$ python3 -q
>>> import numpy as np
>>> from numpy import linalg as LA
>>> np.set_printoptions(suppress=True, linewidth=100)
>>> E = np.load("a.npy")
>>> E
array([[ 1,  5,  6,  1,  5,  2,  4],
       [ 1,  5,  6,  1,  5,  2,  4],
       [-2,  2,  3, -2,  2, -1,  1]])
>>> # null space of dimension 5
>>> U, sigma, Vt = LA.svd(E)
>>> evecs = Vt[:(sigma > 1e-8).sum()]
>>> rng = np.random.default_rng(50351)
>>> vec = E[1] + 4 * E[0] + rng.integers(2) * np.eye(7)[4]
>>> vec
array([ 5., 25., 30.,  5., 26., 10., 20.])
>>> np.allclose(evecs.T @ evecs @ vec, vec)
False
>>> np.round(np.diag(evecs.T @ evecs), 2)
array([0.37, 0.24, 0.4 , 0.37, 0.24, 0.22, 0.16])
>>> LA.matrix_rank(np.vstack([E, vec]))
np.int64(3)
>>> LA.lstsq(E[:-1].T, E[-1])[2]
np.int32(1)
>>> np.allclose(E[:-1].T @ LA.lstsq(E[:-1].T, E[-1])[0], E[-1])
False
>>> round(float(np.trace(LA.pinv(E) @ E)), 2)
2.0
>>> np.round(E @ LA.pinv(E) @ E, 2)
array([[ 1.,  5.,  6.,  1.,  5.,  2.,  4.],
       [ 1.,  5.,  6.,  1.,  5.,  2.,  4.],
       [-2.,  2.,  3., -2.,  2., -1.,  1.]])
>>> C2 = E.T @ E
>>> (E @ E.T).shape
(3, 3)
>>> vec = np.array([-3, 1, 3, 3, 0, 1, -2])
>>> E @ np.ones(7)
array([24., 24.,  3.])
>>> E @ np.eye(7)[5]
array([ 2.,  2., -1.])
>>> (E @ vec).argmax()
np.int64(0)
>>> E @ (2 * vec)
array([34, 34, 16])
>>> F = np.eye(5, dtype=int)[rng.permutation(5)] * np.array([-2, 0, -2, 7, -9])
>>> F
array([[ 0,  0, -2,  0,  0],
       [ 0,  0,  0,  0, -9],
       [ 0,  0,  0,  7,  0],
       [-2,  0,  0,  0,  0],
       [ 0,  0,  0,  0,  0]])
>>> rk = LA.matrix_rank(F)
>>> rk
np.int64(4)
>>> null = LA.svd(F)[2][rk:].T
>>> np.allclose(F @ null, 0)
True
>>> null[:, 0] / null[np.abs(null[:, 0]).round(6).argmax(), 0]
array([-0.,  1., -0., -0., -0.])
>>> LA.matrix_rank(F.T @ F), LA.matrix_rank(F @ F.T)
(np.int64(4), np.int64(4))
>>> [int(LA.matrix_rank(np.delete(F, i, axis=0))) for i in range(5)]
[3, 3, 3, 3, 4]
>>> [int(LA.matrix_rank(F[:, :j + 1])) for j in range(5)]
[1, 1, 2, 3, 4]
